% python3 -q
>>> import numpy as np
>>> from numpy import linalg as LA
>>> np.set_printoptions(precision=2, suppress=True, linewidth=200)
>>> K = np.loadtxt("sample15.csv", delimiter=",")
>>> print(K)
[[ -1.   1.   3.  -1.   2.  -2.]
 [ -3.   3.   6.  -4.   2.   0.]
 [ -6.   1.   3.  -3.   1.   1.]
 [ -8.  -1.   5.  -2.   2.  -2.]
 [-11.  -3.   3.   1.  -1.  -5.]
 [-13.  -3.   4.  -2.  -2.  -4.]
 [-11.  -6.   4.  -5.   0.  -7.]
 [-11.  -3.   7.  -6.  -3. -10.]
 [-10.  -4.   5.  -4.  -5. -10.]
 [-10.  -7.   7.  -7.  -4. -10.]
 [ -7. -10.   5.  -6.  -2. -10.]
 [ -6. -11.   2.  -5.   0. -12.]
 [ -7. -12.   0.  -8.   3. -12.]
 [ -8. -11.  -3. -11.   3. -11.]]
>>> Xs = K - K.mean(axis=0)
>>> vecs = LA.svd(Xs)[2][:1]
>>> Y = Xs - Xs @ vecs.T @ vecs
>>> print((Xs @ vecs.T).std(axis=0))
[6.86]
>>> print(np.round(LA.norm(Y) / LA.norm(Xs), 2))
0.61
>>> print(np.round(np.diag(vecs.T @ vecs), 2) + 0)
[0.02 0.45 0.02 0.11 0.   0.39]
>>> print(LA.norm(Y, axis=1).round(6).argmax())
13
>>> Xs = K - K.mean(axis=0)
>>> Uu, s, vt = LA.svd(Xs, full_matrices=False)
>>> print(s)
[25.68 15.    8.98  7.    4.32  3.27]
>>> print(round((s ** 2).sum() ** 2 / (s ** 4).sum(), 2))
2.2
>>> print(np.searchsorted(np.cumsum(s ** 2) / (s ** 2).sum(), 0.9) + 1)
3
>>> print(vt[0] * np.sign(vt[0, np.abs(vt[0]).argmax()]))
[0.16 0.67 0.16 0.33 0.06 0.62]
>>> print(LA.matrix_rank(Xs))
6
>>> print((np.sign(Uu[:, 0]) == np.sign(Uu[0, 0])).astype(int))
[1 1 1 1 1 1 0 0 0 0 0 0 0 0]
>>> X = np.loadtxt("case3.csv", delimiter=",")
>>> print(X)
[[158.91  20.26 139.2   40.64 122.36]
 [159.34  19.93 140.69  39.79 119.79]
 [161.49  19.85 139.94  40.24 120.05]
 [158.93  19.46 140.13  41.44 119.78]
 [161.83  19.39 139.83  39.12 120.31]
 [158.99  19.62 140.74  40.87 119.06]
 [160.3   19.09 138.75  37.04 119.21]
 [160.05  20.38 141.26  39.71 120.94]
 [160.28  19.62 141.23  41.05 119.76]
 [159.52  19.59 141.11  40.36 120.56]
 [159.55  19.5  140.18  39.9  122.84]
 [159.07  22.4  140.18  40.56 120.27]
 [160.19  19.46 140.31  40.74 118.33]
 [159.    17.86 141.13  40.13 119.1 ]
 [160.69  18.75 139.7   41.07 119.45]
 [159.79  20.59 140.29  38.98 121.04]
 [160.35  20.11 139.    40.52 119.79]
 [161.13  19.29 141.15  40.44 119.75]
 [161.12  20.8  139.53  41.18 121.77]
 [160.68  19.34 138.71  40.08 119.23]
 [159.4   19.08 139.54  39.97 117.42]
 [159.48  19.46 139.86  38.29 121.45]
 [159.34  19.96 141.41  38.77 119.14]
 [159.95  19.37 140.34  41.42 119.58]
 [159.53  18.85 140.67  39.8  123.51]
 [158.19  21.5  137.87  39.5  119.51]
 [159.26  19.21 139.04  40.48 120.99]
 [159.12  20.52 141.75  41.82 119.27]
 [160.96  20.02 139.07  41.45 120.37]
 [159.65  21.68 140.64  39.71 119.94]]
>>> Y = np.c_[X[:, :4] @ np.array([[3, 4, 1, 6], [1, 8, 6, 1], [7, 6, 4, 3], [4, 1, 7, 1]]), np.array([9, 8, 1, 4, 5, 8, 7, 4, 0, 7, 5, 3, 0, 3, 4, 9, 5, 2, 0, 1, 8, 2, 7, 4, 7, 6, 9, 3, 6, 9])]
>>> print(Y)
[[1633.95 1673.56 1121.75 1431.96    9.  ]
 [1641.94 1680.73 1120.21 1437.83    8.  ]
 [1644.86 1684.64 1122.03 1448.85    1.  ]
 [1642.92 1673.62 1126.29 1434.87    4.  ]
 [1640.17 1680.54 1111.33 1448.98    5.  ]
 [1645.25 1678.23 1125.76 1436.65    8.  ]
 [1619.4  1663.46 1089.12 1434.18    7.  ]
 [1648.19 1690.51 1125.34 1444.17    4.  ]
 [1653.27 1686.51 1130.27 1446.04    0.  ]
 [1647.36 1681.82 1124.02 1440.4     7.  ]
 [1639.01 1675.18 1116.57 1437.24    5.  ]
 [1643.11 1697.12 1138.11 1437.92    3.  ]
 [1645.16 1679.04 1123.37 1442.27    0.  ]
 [1643.29 1665.79 1111.59 1435.38    3.  ]
 [1643.   1672.03 1119.48 1443.06    4.  ]
 [1637.91 1684.6  1117.35 1439.18    9.  ]
 [1636.24 1676.8  1120.65 1439.73    5.  ]
 [1652.49 1686.18 1124.55 1449.96    2.  ]
 [1645.59 1689.24 1132.3  1447.29    0.  ]
 [1632.67 1669.78 1112.12 1439.63    1.  ]
 [1633.94 1667.45 1111.83 1434.07    8.  ]
 [1630.08 1671.05 1103.71 1434.21    2.  ]
 [1642.93 1684.27 1116.13 1439.      7.  ]
 [1647.28 1678.22 1127.47 1441.51    4.  ]
 [1641.33 1672.74 1113.91 1437.84    7.  ]
 [1619.16 1671.48 1115.17 1423.75    6.  ]
 [1632.19 1665.44 1114.04 1432.37    9.  ]
 [1657.41 1692.96 1141.98 1442.31    3.  ]
 [1642.19 1679.87 1127.51 1444.44    6.  ]
 [1643.95 1695.59 1130.26 1441.21    9.  ]]
>>> print(LA.norm(LA.qr(X)[0].T @ Y, axis=0) ** 2 / ((Y ** 2).sum(axis=0) + 1e-12))
[1.   1.   1.   1.   0.78]
>>> print(np.round(LA.lstsq(X, Y[:, 0])[0], 2) + 0)
[3. 1. 7. 4. 0.]
>>> print(LA.matrix_rank(np.c_[X, Y]))
6
>>> print(np.round(LA.norm(Y - X @ LA.lstsq(X, Y)[0], axis=0), 2) + 0)
[ 0.    0.    0.    0.   14.39]
>>> Xs = (X - X.mean(axis=0)) / X.std(axis=0)
>>> print(Xs.std(axis=0))
[1. 1. 1. 1. 1.]
>>> coef = LA.lstsq(np.delete(Xs, 2, axis=1), Xs[:, 2])[0]
>>> print(np.round(1 - np.var(Xs[:, 2] - np.delete(Xs, 2, axis=1) @ coef), 2))
0.06
>>> cov = np.cov(X, rowvar=False)
>>> print(np.median(X, axis=0))
[159.6   19.61 140.18  40.3  119.79]
>>> print(np.argwhere(np.triu(np.abs(np.corrcoef(X.T)) > 0.8, 1)))
[]
>>> mat = np.load("a.npy")
>>> print(mat)
[[ 2.64  4.98  4.28]
 [ 3.71  5.87  6.42]
 [ 1.61  1.35  2.23]
 [ 3.82  6.01  6.64]
 [ 3.83  5.06  6.66]
 [ 0.54 -1.26  0.08]
 [ 2.01  1.21  3.02]
 [ 2.45  4.9   3.9 ]
 [ 2.43  3.53  3.86]
 [ 2.92  5.85  4.85]
 [ 2.94  4.51  4.87]
 [ 2.06  2.28  3.12]
 [ 3.51  4.65  6.02]
 [ 3.69  6.85  6.39]
 [ 0.05 -1.15 -0.9 ]
 [ 0.88 -0.26  0.75]
 [ 3.29  4.11  5.58]
 [ 1.68  4.32  2.36]
 [ 2.79  5.27  4.58]
 [ 1.66  1.25  2.33]
 [ 3.63  6.82  6.27]
 [ 1.19 -0.4   1.37]
 [ 2.89  5.91  4.78]
 [ 1.87  2.48  2.75]
 [ 2.21  4.02  3.43]
 [ 0.91  0.8   0.82]
 [ 3.27  4.47  5.54]]
>>> Xs = mat - mat.mean(axis=0)
>>> vecs = LA.svd(Xs)[2][:1]
>>> Y = Xs - Xs @ vecs.T @ vecs
>>> print(LA.norm(Y, axis=1).round(6).argmax())
17
>>> print(Y.std(axis=0))
[0.23 0.49 0.45]
>>> rng = np.random.default_rng(754389)
>>> F = np.eye(4, dtype=int)[rng.permutation(4)] * np.array([2, 3, 2, 0])
>>> print(F)
[[2 0 0 0]
 [0 0 2 0]
 [0 0 0 0]
 [0 3 0 0]]
>>> Uu, s, vt = LA.svd(F)
>>> print(s)
[3. 2. 2. 0.]
>>> print(np.argmax(s[:-1] / (s[1:] + 1e-6)) + 1)
3
>>> Y = Uu[:, :3] @ np.diag(s[:3]) @ vt[:3]
>>> print(LA.matrix_rank(F, rtol=0.05))
3
>>> data = np.array([[0, 2, 1, 2, 2, 2, 2, 0],
...     [0, 0, 2, 1, 2, 2, 2, 2],
...     [2, 0, 0, 2, 1, 2, 2, 2],
...     [2, 2, 0, 0, 2, 1, 2, 2],
...     [2, 2, 2, 0, 0, 2, 1, 2],
...     [2, 2, 2, 2, 0, 0, 2, 1],
...     [1, 2, 2, 2, 2, 0, 0, 2],
...     [2, 1, 2, 2, 2, 2, 0, 0]])
>>> P = mat @ LA.solve(mat.T @ mat, mat.T)
>>> print(np.round(LA.eigvalsh(P), 2) + 0)
[0. 0. 0. 0. 0. 0. 0. 0. 0. 0. 0. 0. 0. 0. 0. 0. 0. 0. 0. 0. 0. 0. 0. 0. 1. 1. 1.]
>>> print(P @ mat[:, 0])
[2.64 3.71 1.61 3.82 3.83 0.54 2.01 2.45 2.43 2.92 2.94 2.06 3.51 3.69 0.05 0.88 3.29 1.68 2.79 1.66 3.63 1.19 2.89 1.87 2.21 0.91 3.27]
>>> print(np.diag(P))
[0.08 0.1  0.06 0.11 0.18 0.18 0.12 0.1  0.04 0.11 0.05 0.05 0.13 0.11 0.22 0.13 0.12 0.26 0.08 0.07 0.11 0.15 0.12 0.04 0.07 0.12 0.09]
>>> z = rng.permutation(8)
>>> print(z)
[6 1 0 7 4 2 3 5]
>>> Y = data[z][:, z]
>>> print(Y)
[[0 2 1 2 2 2 2 0]
 [2 0 0 2 2 2 1 2]
 [2 2 0 0 2 1 2 2]
 [0 1 2 0 2 2 2 2]
 [1 2 2 2 0 2 0 2]
 [2 0 2 2 1 0 2 2]
 [2 2 2 2 2 0 0 1]
 [2 2 2 1 0 2 2 0]]
>>> print(np.trace(Y))
0
>>> print(round(float(LA.det(Y)), 2), round(float(LA.det(data[z])), 2))
-4015.0 4015.0
>>> vec = np.array([1, 1, 0, 1, 0, 2, 0, 1])
>>> target = Y @ vec
>>> print(target)
[ 8 10  8  7 11  6  7  9]
>>> print(np.round(LA.solve(Y, target), 2) + 0)
[1. 1. 0. 1. 0. 2. 0. 1.]
>>> print(LA.solve(Y.T, Y[0]))
[ 1.  0. -0.  0. -0.  0.  0.  0.]
>>> print(data @ (-1.0) ** np.arange(8))
[-1.  1. -1.  1. -1.  1. -1.  1.]
>>> print((data @ data)[0])
[16 16 16 12 13 12 16 20]
>>> print(np.allclose(data @ data.T, data.T @ data))
True
>>> print(data @ np.ones(8))
[11. 11. 11. 11. 11. 11. 11. 11.]
>>> W0 = np.load("block2.npy")
>>> print(W0)
[[1.   0.7  0.49 0.34 0.24 0.17 0.12 0.08 0.06]
 [0.7  1.   0.7  0.49 0.34 0.24 0.17 0.12 0.08]
 [0.49 0.7  1.   0.7  0.49 0.34 0.24 0.17 0.12]
 [0.34 0.49 0.7  1.   0.7  0.49 0.34 0.24 0.17]
 [0.24 0.34 0.49 0.7  1.   0.7  0.49 0.34 0.24]
 [0.17 0.24 0.34 0.49 0.7  1.   0.7  0.49 0.34]
 [0.12 0.17 0.24 0.34 0.49 0.7  1.   0.7  0.49]
 [0.08 0.12 0.17 0.24 0.34 0.49 0.7  1.   0.7 ]
 [0.06 0.08 0.12 0.17 0.24 0.34 0.49 0.7  1.  ]]
>>> print(np.round(W0[7] @ W0[2], 2))
1.22
>>> print(np.round(LA.norm(W0) ** 2 / LA.norm(W0, 2) ** 2, 2))
1.35
>>> print(np.round(LA.norm(W0, "nuc"), 2))
9.0
>>> print(LA.norm(W0, axis=1))
[1.4  1.56 1.64 1.67 1.68 1.67 1.64 1.56 1.4 ]
>>> print(np.round(LA.norm(W0[7] - W0[2]), 2))
1.64
>>> print(LA.norm(W0, axis=0))
[1.4  1.56 1.64 1.67 1.68 1.67 1.64 1.56 1.4 ]
>>> ev, vecs = LA.eigvalsh(W0)
Traceback (most recent call last):
  File "<python-input-78>", line 1, in <module>
    ev, vecs = LA.eigvalsh(W0)
    ^^^^^^^^
ValueError: too many values to unpack (expected 2)
>>> ev, vecs = LA.eigh(W0)
>>> print(LA.eigvalsh(W0 + 3 * np.eye(9)))
[3.19 3.2  3.23 3.28 3.39 3.6  4.02 5.02 7.09]
>>> print((ev > 1e-8).sum(), (ev < -1e-8).sum())
9 0
>>> ev, vecs = LA.eigh(W0)
>>> vec = np.array([2, 2, -1, -3, -3, -3, -1, -2, 0])
>>> print((np.sign(vecs[:, -1].round(6)) == np.sign(vecs[0, -1].round(6))).astype(int))
[1 1 1 1 1 1 1 1 1]
>>> print(LA.eigvalsh(W0[1:, 1:]))
[0.19 0.2  0.24 0.33 0.5  0.86 1.78 3.9 ]
>>> print(np.round(vec @ W0 @ vec / (vec @ vec), 2), round(float(ev[0]), 2), round(ev[-1], 2))
2.11 0.19 4.09
>>> low = LA.cholesky(W0)
>>> print(np.diag(low) ** 2)
[1.   0.51 0.51 0.51 0.51 0.51 0.51 0.51 0.51]
>>> print(round(float(np.prod(np.diag(low)) ** 2), 2), round(LA.det(W0), 2))
0.0 0.0
>>> print(LA.eigvalsh(W0).min() > 0)
True
>>> print(low)
[[1.   0.   0.   0.   0.   0.   0.   0.   0.  ]
 [0.7  0.71 0.   0.   0.   0.   0.   0.   0.  ]
 [0.49 0.5  0.71 0.   0.   0.   0.   0.   0.  ]
 [0.34 0.35 0.5  0.71 0.   0.   0.   0.   0.  ]
 [0.24 0.24 0.35 0.5  0.71 0.   0.   0.   0.  ]
 [0.17 0.17 0.24 0.35 0.5  0.71 0.   0.   0.  ]
 [0.12 0.12 0.17 0.24 0.35 0.5  0.71 0.   0.  ]
 [0.08 0.09 0.12 0.17 0.24 0.35 0.5  0.71 0.  ]
 [0.06 0.05 0.09 0.12 0.17 0.24 0.35 0.5  0.71]]
>>> print(low @ low.T)
[[1.   0.7  0.49 0.34 0.24 0.17 0.12 0.08 0.06]
 [0.7  1.   0.7  0.49 0.34 0.24 0.17 0.12 0.08]
 [0.49 0.7  1.   0.7  0.49 0.34 0.24 0.17 0.12]
 [0.34 0.49 0.7  1.   0.7  0.49 0.34 0.24 0.17]
 [0.24 0.34 0.49 0.7  1.   0.7  0.49 0.34 0.24]
 [0.17 0.24 0.34 0.49 0.7  1.   0.7  0.49 0.34]
 [0.12 0.17 0.24 0.34 0.49 0.7  1.   0.7  0.49]
 [0.08 0.12 0.17 0.24 0.34 0.49 0.7  1.   0.7 ]
 [0.06 0.08 0.12 0.17 0.24 0.34 0.49 0.7  1.  ]]
>>> print(np.round(np.trace(low), 2))
6.71
>>> print(np.round(LA.det(low), 2))
0.07
>>> print(np.allclose(low, low.T))
False
>>> print(low @ low)
[[1.   0.   0.   0.   0.   0.   0.   0.   0.  ]
 [1.2  0.51 0.   0.   0.   0.   0.   0.   0.  ]
 [1.19 0.71 0.51 0.   0.   0.   0.   0.   0.  ]
 [1.07 0.75 0.71 0.51 0.   0.   0.   0.   0.  ]
 [0.92 0.7  0.75 0.71 0.51 0.   0.   0.   0.  ]
 [0.77 0.61 0.7  0.75 0.71 0.51 0.   0.   0.  ]
 [0.62 0.51 0.61 0.7  0.75 0.71 0.51 0.   0.  ]
 [0.49 0.43 0.51 0.61 0.7  0.75 0.71 0.51 0.  ]
 [0.39 0.33 0.43 0.51 0.61 0.7  0.75 0.71 0.51]]
>>> print(np.allclose(low @ low.T, low.T @ low))
False
>>> arr = np.array([[3.0, 2.0, 0.0, 0.0, 0.0, 0.0],
...     [2.0, 3.0, 0.0, 0.0, 0.0, 0.0],
...     [0.0, 0.0, 3.0, 0.0, 2.0, 0.0],
...     [0.0, 0.0, 0.0, 3.0, 0.0, 2.0],
...     [0.0, 0.0, 2.0, 0.0, 3.0, 0.0],
...     [0.0, 0.0, 0.0, 2.0, 0.0, 3.0]])
>>> vec = np.ones(6)
>>> for _ in range(5):
...     vec = arr @ vec
...     vec /= LA.norm(vec)
...     print(round(vec @ arr @ vec, 2))
... 
5.0
5.0
5.0
5.0
5.0
>>> print(vec)
[0.41 0.41 0.41 0.41 0.41 0.41]
>>> ev, vecs = LA.eigvalsh(arr)
Traceback (most recent call last):
  File "<python-input-102>", line 1, in <module>
    ev, vecs = LA.eigvalsh(arr)
    ^^^^^^^^
ValueError: too many values to unpack (expected 2)
>>> ev, vecs = LA.eigh(arr)
>>> print(ev)
[1. 1. 1. 5. 5. 5.]
>>> print(LA.svd(arr, compute_uv=False))
[5. 5. 5. 1. 1. 1.]
>>> print(np.round(vecs.T @ vecs, 2) + 0)
[[1. 0. 0. 0. 0. 0.]
 [0. 1. 0. 0. 0. 0.]
 [0. 0. 1. 0. 0. 0.]
 [0. 0. 0. 1. 0. 0.]
 [0. 0. 0. 0. 1. 0.]
 [0. 0. 0. 0. 0. 1.]]
>>> print(np.unique(ev.round(6) + 0, return_counts=True)[1])
[3 3]
>>> print(LA.eigvalsh(arr @ arr))
[ 1.  1.  1. 25. 25. 25.]
>>> print(np.round(vecs.T @ arr @ vecs, 2) + 0)
[[1. 0. 0. 0. 0. 0.]
 [0. 1. 0. 0. 0. 0.]
 [0. 0. 1. 0. 0. 0.]
 [0. 0. 0. 5. 0. 0.]
 [0. 0. 0. 0. 5. 0.]
 [0. 0. 0. 0. 0. 5.]]
>>> z = rng.permutation(6)
>>> print(z)
[4 5 3 0 2 1]
>>> Y = arr[z][:, z]
>>> print(np.sort(np.abs(LA.eigvals(Y))))
[1. 1. 1. 5. 5. 5.]
>>> print(np.trace(Y))
18.0
>>> print(Y)
[[3. 0. 0. 0. 2. 0.]
 [0. 3. 2. 0. 0. 0.]
 [0. 2. 3. 0. 0. 0.]
 [0. 0. 0. 3. 0. 2.]
 [2. 0. 0. 0. 3. 0.]
 [0. 0. 0. 2. 0. 3.]]
>>> print(round(float(LA.det(Y)), 2), np.round(LA.det(arr[z]), 2))
125.0 125.0
>>> print(np.diag(Y))
[3. 3. 3. 3. 3. 3.]
>>> Y = np.array([[1, 1], [-2, 1], [-3, 3], [-1, -2], [-1, -1], [3, -2]])
>>> print(LA.matrix_rank(np.vstack([arr, Y.T])))
6
>>> Y @ arr
Traceback (most recent call last):
  File "<python-input-120>", line 1, in <module>
    Y @ arr
    ~~^~~~~
ValueError: matmul: Input operand 1 has a mismatch in its core dimension 0, with gufunc signature (n?,k),(k,m?)->(n?,m?) (size 6 is different from 2)
>>> print(Y.T @ arr.T)
[[ -1.  -4. -11.   3.  -9.   7.]
 [  5.   5.   7. -10.   3. -10.]]
>>> print(arr @ Y)
[[ -1.   5.]
 [ -4.   5.]
 [-11.   7.]
 [  3. -10.]
 [ -9.   3.]
 [  7. -10.]]
>>> print(np.einsum("ij->j", arr))
[5. 5. 5. 5. 5. 5.]
>>> print(np.vstack([arr, Y.T]).shape)
(8, 6)
